$ ipython --no-banner

In [1]: import numpy as np

In [2]: np.set_printoptions(precision=3, suppress=True, linewidth=200, legacy="1.25")

In [3]: def tidy(a):
   ...:     return np.round(a, 3) + 0
   ...: 

In [4]: rng = np.random.default_rng(385672)

In [5]: A = np.eye(4, dtype=int)[rng.permutation(4)] * np.array([-6, 5, -2, 8])

In [6]: A
Out[6]: 
array([[-6,  0,  0,  0],
       [ 0,  0, -2,  0],
       [ 0,  0,  0,  8],
       [ 0,  5,  0,  0]])

In [7]: # 2 groups of indices that never mix

In [8]: tidy(np.linalg.eigvals(A))
Out[8]: array([-4.309+0.j   ,  2.154+3.732j,  2.154-3.732j, -6.   +0.j   ])

In [9]: tidy(np.poly(A))
Out[9]: array([  1.,   6.,   0.,  80., 480.])

In [10]: np.flatnonzero(np.linalg.matrix_power((A != 0) + (A.T != 0) + np.eye(4), 4)[3])
Out[10]: array([1, 2, 3])

In [11]: (np.linalg.matrix_power((A != 0) + (A.T != 0) + np.eye(4), 4) > 0).astype(int)
Out[11]: 
array([[1, 0, 0, 0],
       [0, 1, 1, 1],
       [0, 1, 1, 1],
       [0, 1, 1, 1]])

In [12]: lab = rng.permutation(4)

In [13]: lab
Out[13]: array([2, 1, 3, 0])

In [14]: M2 = A[lab][:, lab]

In [15]: np.trace(M2)
Out[15]: -6

In [16]: M2
Out[16]: 
array([[ 0,  0,  8,  0],
       [-2,  0,  0,  0],
       [ 0,  5,  0,  0],
       [ 0,  0,  0, -6]])

In [17]: tidy(np.sort(np.abs(np.linalg.eigvals(M2))))
Out[17]: array([4.309, 4.309, 4.309, 6.   ])

In [18]: tidy(np.linalg.det(M2)), tidy(np.linalg.det(A[lab]))
Out[18]: (480.0, 480.0)

In [19]: np.allclose(M2, A)
Out[19]: False

In [20]: m1 = np.array([[-17.0, -14.0, 4.0, -13.0],
    ...:     [13.0, 6.0, -6.0, 7.0],
    ...:     [-24.0, -16.0, 9.0, -15.0],
    ...:     [8.0, 12.0, 2.0, 10.0]])

In [21]: vec = np.array([1, 4, 0, 1])

In [22]: np.einsum("ij,j->i", m1, vec)
Out[22]: array([ -86.,   44., -103.,   66.])

In [23]: m1 @ np.eye(4)[2]
Out[23]: array([ 4., -6.,  9.,  2.])

In [24]: (m1 @ vec).argmax()
Out[24]: 3

In [25]: np.allclose(m1 @ m1.T, m1.T @ m1)
Out[25]: False

In [26]: tidy(np.abs(np.linalg.eigvals(m1)).max())
Out[26]: 5.0

In [27]: (m1 - m1.T) / 2
Out[27]: 
array([[  0. , -13.5,  14. , -10.5],
       [ 13.5,   0. ,   5. ,  -2.5],
       [-14. ,  -5. ,   0. ,  -8.5],
       [ 10.5,   2.5,   8.5,   0. ]])

In [28]: np.allclose(m1, m1.T)
Out[28]: False

In [29]: (m1 + m1.T) / 2
Out[29]: 
array([[-17. ,  -0.5, -10. ,  -2.5],
       [ -0.5,   6. , -11. ,   9.5],
       [-10. , -11. ,   9. ,  -6.5],
       [ -2.5,   9.5,  -6.5,  10. ]])
